$ ipython --no-banner

In [1]: import numpy as np

In [2]: from numpy import linalg as LA

In [3]: np.set_printoptions(suppress=True, linewidth=160)

In [4]: tidy = lambda a: np.round(a, 2) + 0

In [5]: data = np.load("w.npy")

In [6]: data
Out[6]: 
array([[ 4.74,  1.6 ,  1.6 ],
       [ 0.72,  0.8 ,  0.2 ],
       [ 1.77, -0.9 ,  0.6 ],
       [ 9.11,  1.4 ,  3.  ],
       [ 3.82,  1.  ,  1.3 ],
       [ 0.41, -0.9 ,  0.2 ],
       [-6.91, -0.4 , -2.3 ],
       [ 0.08, -2.1 ,  0.  ],
       [ 4.08,  2.4 ,  1.3 ],
       [ 4.45, -0.8 ,  1.5 ],
       [ 0.64, -1.2 ,  0.3 ],
       [ 2.97, -0.8 ,  1.  ],
       [-0.66, -0.2 , -0.2 ],
       [-4.49,  0.6 , -1.5 ],
       [-1.85,  0.1 , -0.6 ],
       [ 2.  , -0.7 ,  0.7 ],
       [ 5.27, -0.9 ,  1.8 ],
       [ 2.07,  0.3 ,  0.7 ],
       [ 3.2 , -0.8 ,  1.  ],
       [ 2.99, -0.7 ,  1.  ],
       [-0.07,  0.4 , -0.1 ],
       [ 3.57, -0.2 ,  1.2 ],
       [-2.84, -0.7 , -0.9 ],
       [-3.66, -2.6 , -1.2 ],
       [-1.58, -0.7 , -0.5 ]])

In [7]: d = LA.norm(data[:, None] - data[None], axis=-1)

In [8]: d.mean(axis=1).argmax()
Out[8]: np.int64(6)

In [9]: LA.matrix_rank(d ** 2)
Out[9]: np.int64(5)

In [10]: LA.matrix_rank(data, rtol=0.1)
Out[10]: np.int64(2)

In [11]: round(np.log10(LA.cond(data)))
Out[11]: 2

In [12]: LA.cond(data) > 100
Out[12]: np.True_

In [13]: np.argsort(-LA.norm(data, axis=0).round(6), kind="stable")[:3]
Out[13]: array([0, 2, 1])

In [14]: C2 = np.cov(data, rowvar=False)

In [15]: C2.shape
Out[15]: (3, 3)

In [16]: tidy(np.polyfit(data[:, 1], data[:, 2], 1))
Out[16]: array([0.37, 0.49])

In [17]: np.median(data, axis=0)
Out[17]: array([ 1.77, -0.7 ,  0.6 ])

In [18]: idx = data[:, 0] > np.median(data[:, 0])

In [19]: r0 = data[idx].mean(axis=0) - data[~idx].mean(axis=0)

In [20]: idx.astype(int)
Out[20]: array([1, 0, 0, 1, 1, 0, 0, 0, 1, 1, 0, 1, 0, 0, 0, 1, 1, 1, 1, 1, 0, 1, 0, 0, 0])

In [21]: tidy(r0)
Out[21]: array([5.44, 0.75, 1.8 ])

In [22]: (((data - data.mean(axis=0)) @ r0 > 0) == idx).mean()
Out[22]: np.float64(0.96)

In [23]: ((data - data.mean(axis=0)) @ r0 > 0).astype(int)
Out[23]: array([1, 0, 1, 1, 1, 0, 0, 0, 1, 1, 0, 1, 0, 0, 0, 1, 1, 1, 1, 1, 0, 1, 0, 0, 0])

In [24]: other = data / LA.norm(data, axis=1, keepdims=True)

In [25]: C2 = other @ other.T

In [26]: tidy(np.degrees(np.arccos(np.clip(C2[1, 2], -1, 1))))
Out[26]: np.float64(72.72)

In [27]: m1, _ = LA.qr(np.array([[-0.6, 0.9, -0.2], [-1.2, -0.9, -1.8], [-0.8, -1.6, 0.8]]))

In [28]: tidy(m1)
Out[28]: 
array([[-0.38,  0.8 ,  0.46],
       [-0.77,  0.  , -0.64],
       [-0.51, -0.6 ,  0.62]])

In [29]: O, R = LA.qr(m1)

In [30]: tidy(R)
Out[30]: 
array([[1., 0., 0.],
       [0., 1., 0.],
       [0., 0., 1.]])

In [31]: tidy(np.abs(np.diag(R)))
Out[31]: array([1., 1., 1.])

In [32]: np.trace(O @ O.T)
Out[32]: np.float64(3.0)

In [33]: O.shape, R.shape
Out[33]: ((3, 3), (3, 3))

In [34]: tidy(O.T @ O)
Out[34]: 
array([[1., 0., 0.],
       [0., 1., 0.],
       [0., 0., 1.]])

In [35]: tidy(abs(R[0, 0])), tidy(LA.norm(m1[:, 0]))
Out[35]: (np.float64(1.0), np.float64(1.0))

In [36]: np.allclose(R.T @ R, m1.T @ m1)
Out[36]: True

In [37]: mat = np.load("test10.npy")

In [38]: mat
Out[38]: 
array([[-1.98, -2.  ],
       [-2.  , -1.98]])

In [39]: U, sv, Vt = LA.svd(mat)

In [40]: np.argmax(sv[:-1] / (sv[1:] + 1e-6)) + 1
Out[40]: np.int64(1)

In [41]: tidy(sv)
Out[41]: array([3.98, 0.02])

In [42]: other = U[:, :1] @ np.diag(sv[:1]) @ Vt[:1]

In [43]: tidy(LA.norm(mat - other, 2)), tidy(sv[1])
Out[43]: (np.float64(0.02), np.float64(0.02))

In [44]: LA.matrix_rank(other)
Out[44]: np.int64(1)

In [45]: tidy(np.abs(mat - other).max())
Out[45]: np.float64(0.01)

In [46]: other = mat / np.sqrt((mat ** 2).mean(axis=1, keepdims=True))

In [47]: LA.matrix_rank(mat - mat.mean(axis=1, keepdims=True))
Out[47]: np.int64(1)

In [48]: O, vecs = LA.qr(mat[:, :1])[0], LA.qr(mat[:, 1:])[0]

In [49]: sv = LA.svd(O.T @ vecs, compute_uv=False)

In [50]: (sv > 0.9).sum()
Out[50]: np.int64(1)

In [51]: tidy(np.degrees(np.arccos(sv.clip(0, 1))))
Out[51]: array([0.58])

In [52]: x = np.array([9, 5])

In [53]: target = mat @ x

In [54]: beta, lr = np.zeros(2), 1 / LA.norm(mat, 2) ** 2

In [55]: for i in range(250):
    ...:     beta -= lr * mat.T @ (mat @ beta - target)
    ...:     if i % 50 == 0: print(i, round(LA.norm(mat @ beta - target), 2))
    ...: 
0 0.06
50 0.06
100 0.06
150 0.06
200 0.06

In [56]: tidy(beta)
Out[56]: array([7.01, 6.99])

In [57]: ev, vecs = LA.eig(mat)

In [58]: tidy(np.prod(ev))
Out[58]: np.float64(-0.08)

In [59]: tidy(np.sort(LA.eigvals(mat @ mat)))
Out[59]: array([ 0.  , 15.84])

In [60]: tidy(np.sort(LA.eigvals(mat.T)))
Out[60]: array([-3.98,  0.02])

In [61]: E = np.array([[1, 3, 2, 0, 1, 3],
    ...:     [3, 1, 3, 2, 0, 1],
    ...:     [1, 3, 1, 3, 2, 0],
    ...:     [0, 1, 3, 1, 3, 2],
    ...:     [2, 0, 1, 3, 1, 3],
    ...:     [3, 2, 0, 1, 3, 1]])

In [62]: E @ np.ones(6)
Out[62]: array([10., 10., 10., 10., 10., 10.])

In [63]: E @ (-1.0) ** np.arange(6)
Out[63]: array([-2.,  2., -2.,  2., -2.,  2.])

In [64]: tidy(np.sort(np.abs(np.fft.fft(E[0])))), tidy(np.sort(LA.svd(E, compute_uv=False)))
Out[64]: 
(array([ 2.  ,  2.65,  2.65,  3.61,  3.61, 10.  ]),
 array([ 2.  ,  2.65,  2.65,  3.61,  3.61, 10.  ]))

In [65]: r0 = np.array([2, 2, 3])

In [66]: np.cross(E[2, :3], E[4, :3])
Out[66]: array([ 3,  1, -6])

In [67]: x = np.array([-3, 0, 2, 3, -2, -2])

In [68]: target = E @ x

In [69]: target
Out[69]: array([ -7,   1,   4,  -1,  -3, -14])

In [70]: tidy(LA.solve(E, E[:, 1]))
Out[70]: array([0., 1., 0., 0., 0., 0.])

In [71]: tidy(LA.solve(E, target + E[:, 0]))
Out[71]: array([-2.,  0.,  2.,  3., -2., -2.])

In [72]: tidy(LA.solve(E.T, E[2]))
Out[72]: array([0., 0., 1., 0., 0., 0.])

In [73]: tidy(LA.solve(E, 3 * target))
Out[73]: array([-9.,  0.,  6.,  9., -6., -6.])

In [74]: other = E / LA.norm(E, axis=1, keepdims=True)

In [75]: C2 = other @ other.T

In [76]: tidy(LA.norm(other, axis=1))
Out[76]: array([1., 1., 1., 1., 1., 1.])

In [77]: tidy(np.degrees(np.arccos(np.clip(C2[5, 2], -1, 1))))
Out[77]: np.float64(41.41)

In [78]: tidy(C2)
Out[78]: 
array([[1.  , 0.63, 0.58, 0.75, 0.58, 0.63],
       [0.63, 1.  , 0.63, 0.58, 0.75, 0.58],
       [0.58, 0.63, 1.  , 0.63, 0.58, 0.75],
       [0.75, 0.58, 0.63, 1.  , 0.63, 0.58],
       [0.58, 0.75, 0.58, 0.63, 1.  , 0.63],
       [0.63, 0.58, 0.75, 0.58, 0.63, 1.  ]])

In [79]: (C2 - 2 * np.eye(6)).round(6).argmax(axis=1)
Out[79]: array([3, 4, 5, 0, 1, 2])

In [80]: rng = np.random.default_rng(2376)

In [81]: idx = rng.integers(0, 3, 5)

In [82]: W0 = np.triu((idx[:, None] == idx) & (rng.random((5, 5)) < 0.8), 1).astype(int)

In [83]: W0 += W0.T

In [84]: W0
Out[84]: 
array([[0, 0, 0, 0, 0],
       [0, 0, 0, 1, 1],
       [0, 0, 0, 1, 1],
       [0, 1, 1, 0, 1],
       [0, 1, 1, 1, 0]])

In [85]: U, sv, Vt = LA.svd(W0)

In [86]: tidy(sv)
Out[86]: array([2.56, 1.56, 1.  , 0.  , 0.  ])

In [87]: other = U[:, :3] @ np.diag(sv[:3]) @ Vt[:3]

In [88]: tidy(LA.norm(W0 - other) / LA.norm(W0))
Out[88]: np.float64(0.0)

In [89]: LA.matrix_rank(other)
Out[89]: np.int64(3)

In [90]: tidy(LA.norm(W0 - other, 2)), tidy(sv[3])
Out[90]: (np.float64(0.0), np.float64(0.0))

In [91]: tidy(other)
Out[91]: 
array([[0., 0., 0., 0., 0.],
       [0., 0., 0., 1., 1.],
       [0., 0., 0., 1., 1.],
       [0., 1., 1., 0., 1.],
       [0., 1., 1., 1., 0.]])

In [92]: x = np.array([0, 0, 6, 3, 8])

In [93]: h1 = np.maximum(W0 @ x, 0)

In [94]: tidy(np.tanh(W0 @ x))
Out[94]: array([0., 1., 1., 1., 1.])

In [95]: W0.T @ h1
Out[95]: array([ 0, 23, 23, 31, 36])

In [96]: np.argsort(-LA.norm(W0, axis=0).round(6), kind="stable")[:3]
Out[96]: array([3, 4, 1])

In [97]: [round(float(x), 2) for x in LA.svd(W0, compute_uv=False)[:3]]
Out[97]: [2.56, 1.56, 1.0]

In [98]: LA.cond(W0) > 100
Out[98]: np.True_

In [99]: np.flatnonzero(LA.matrix_power((W0 != 0) + (W0.T != 0) + np.eye(5), 5)[1])
Out[99]: array([1, 2, 3, 4])

In [100]: tidy(np.sort(LA.eigvals(W0).real))
Out[100]: array([-1.56, -1.  ,  0.  ,  0.  ,  2.56])

In [101]: tidy(LA.det(W0))
Out[101]: np.float64(0.0)

In [102]: (W0 != 0).astype(int)
Out[102]: 
array([[0, 0, 0, 0, 0],
       [0, 0, 0, 1, 1],
       [0, 0, 0, 1, 1],
       [0, 1, 1, 0, 1],
       [0, 1, 1, 1, 0]])

In [103]: r0 = np.array([-6, 5, 0, -4, 4, -7])

In [104]: arr = r0[np.abs(np.subtract.outer(np.arange(6), np.arange(6)))]

In [105]: arr
Out[105]: 
array([[-6,  5,  0, -4,  4, -7],
       [ 5, -6,  5,  0, -4,  4],
       [ 0,  5, -6,  5,  0, -4],
       [-4,  0,  5, -6,  5,  0],
       [ 4, -4,  0,  5, -6,  5],
       [-7,  4, -4,  0,  5, -6]])

In [106]: # symmetric, so the eigenvalues are real

In [107]: x = np.array([0, 3, 3, 2, 3, 0])

In [108]: target = arr @ x

In [109]: beta, lr = np.zeros(6), 1 / LA.norm(arr, 2) ** 2

In [110]: for i in range(50):
     ...:     beta -= lr * arr.T @ (arr @ beta - target)
     ...:     if i % 10 == 0: print(i, round(LA.norm(arr @ beta - target), 2))
     ...: 
0 9.51
10 7.2
20 6.73
30 6.33
40 5.98

In [111]: tidy(LA.cond(arr))
Out[111]: np.float64(18.32)

In [112]: tidy(beta)
Out[112]: array([-0.41,  1.31,  0.38, -0.55,  1.47, -0.4 ])

In [113]: X = np.array([[2, 0], [1, 1], [1, -1]])

In [114]: X
Out[114]: 
array([[ 2,  0],
       [ 1,  1],
       [ 1, -1]])

In [115]: W = np.array([[4, 3], [7, 2], [2, 9], [4, 1], [3, 2], [0, 1]])

In [116]: beta = np.array([-2, 0])

In [117]: hid = np.maximum(arr @ W + beta, 0)

In [118]: (hid > 0).astype(int)
Out[118]: 
array([[1, 0],
       [0, 1],
       [1, 0],
       [0, 1],
       [0, 1],
       [1, 0]])

In [119]: cent = np.array([[-2, -2, 1], [-2, 0, -1]])

In [120]: hid @ cent
Out[120]: 
array([[-10, -10,   5],
       [-88,   0, -44],
       [-82, -82,  41],
       [-74,   0, -37],
       [ -4,   0,  -2],
       [-10, -10,   5]])

In [121]: W = np.array([[5, 5, 4, 3, 6, 8], [8, 4, 4, 0, 4, 4]])

In [122]: beta = np.array([-1, -2, 2, -1, 2, -2])

In [123]: hid = np.maximum(X @ W + beta, 0)

In [124]: hid
Out[124]: 
array([[ 9,  8, 10,  5, 14, 14],
       [12,  7, 10,  2, 12, 10],
       [ 0,  0,  2,  2,  4,  2]])

In [125]: LA.matrix_rank(hid)
Out[125]: np.int64(3)

In [126]: cent = np.array([[2, 0, 1], [0, 1, 2], [2, 1, 2], [2, 1, 1], [1, 0, 1], [1, 2, 2]])

In [127]: (hid @ cent).round(6).argmax(axis=1)
Out[127]: array([2, 2, 0])

In [128]: hid @ cent
Out[128]: 
array([[76, 51, 92],
       [70, 39, 80],
       [14,  8, 14]])

In [129]: W @ cent
Out[129]: 
array([[38, 28, 48],
       [32, 16, 36]])
